$ ipython --no-banner

In [1]: import numpy as np

In [2]: np.set_printoptions(precision=2, suppress=True, linewidth=160, legacy="1.25")

In [3]: def tidy(a):
   ...:     return np.round(a, 2) + 0
   ...: 

In [4]: mat = np.load("case9.npy")

In [5]: mat
Out[5]: 
array([[0, 0, 0, 0, 1, 0, 0],
       [0, 0, 1, 0, 0, 0, 0],
       [0, 0, 0, 1, 0, 0, 0],
       [0, 0, 0, 0, 0, 1, 0],
       [1, 0, 0, 0, 0, 0, 0],
       [0, 0, 0, 0, 0, 0, 1],
       [0, 1, 0, 0, 0, 0, 0]])

In [6]: np.allclose(mat @ mat.T, mat.T @ mat)
Out[6]: True

In [7]: assert mat == mat.T
---------------------------------------------------------------------------
ValueError                                Traceback (most recent call last)
Cell In[7], line 1
----> 1 assert mat == mat.T

ValueError: The truth value of an array with more than one element is ambiguous. Use a.any() or a.all()

In [8]: np.trace(mat)
Out[8]: 0

In [9]: np.allclose(mat, mat.T)
Out[9]: False

In [10]: tidy(np.abs(np.linalg.eigvals(mat)).max())
Out[10]: 1.0

In [11]: tidy(np.sort(np.abs(np.linalg.eigvals(mat))))
Out[11]: array([1., 1., 1., 1., 1., 1., 1.])

In [12]: out = np.linalg.invert(mat)
---------------------------------------------------------------------------
AttributeError                            Traceback (most recent call last)
Cell In[12], line 1
----> 1 out = np.linalg.invert(mat)

AttributeError: module 'numpy.linalg' has no attribute 'invert'

In [13]: out = np.linalg.inv(mat)

In [14]: tidy(np.linalg.det(mat) * np.linalg.det(out))
Out[14]: 1.0

In [15]: mat @ out
Out[15]: 
array([[1., 0., 0., 0., 0., 0., 0.],
       [0., 1., 0., 0., 0., 0., 0.],
       [0., 0., 1., 0., 0., 0., 0.],
       [0., 0., 0., 1., 0., 0., 0.],
       [0., 0., 0., 0., 1., 0., 0.],
       [0., 0., 0., 0., 0., 1., 0.],
       [0., 0., 0., 0., 0., 0., 1.]])

In [16]: tidy(np.linalg.det(mat) * out)
Out[16]: 
array([[ 0.,  0.,  0.,  0., -1.,  0.,  0.],
       [ 0.,  0.,  0.,  0.,  0.,  0., -1.],
       [ 0., -1.,  0.,  0.,  0.,  0.,  0.],
       [ 0.,  0., -1.,  0.,  0.,  0.,  0.],
       [-1.,  0.,  0.,  0.,  0.,  0.,  0.],
       [ 0.,  0.,  0., -1.,  0.,  0.,  0.],
       [ 0.,  0.,  0.,  0.,  0., -1.,  0.]])

In [17]: (mat != 0).astype(int)
Out[17]: 
array([[0, 0, 0, 0, 1, 0, 0],
       [0, 0, 1, 0, 0, 0, 0],
       [0, 0, 0, 1, 0, 0, 0],
       [0, 0, 0, 0, 0, 1, 0],
       [1, 0, 0, 0, 0, 0, 0],
       [0, 0, 0, 0, 0, 0, 1],
       [0, 1, 0, 0, 0, 0, 0]])

In [18]: (np.linalg.matrix_power((mat != 0) + (mat.T != 0) + np.eye(7), 7) > 0).astype(int)
Out[18]: 
array([[1, 0, 0, 0, 1, 0, 0],
       [0, 1, 1, 1, 0, 1, 1],
       [0, 1, 1, 1, 0, 1, 1],
       [0, 1, 1, 1, 0, 1, 1],
       [1, 0, 0, 0, 1, 0, 0],
       [0, 1, 1, 1, 0, 1, 1],
       [0, 1, 1, 1, 0, 1, 1]])
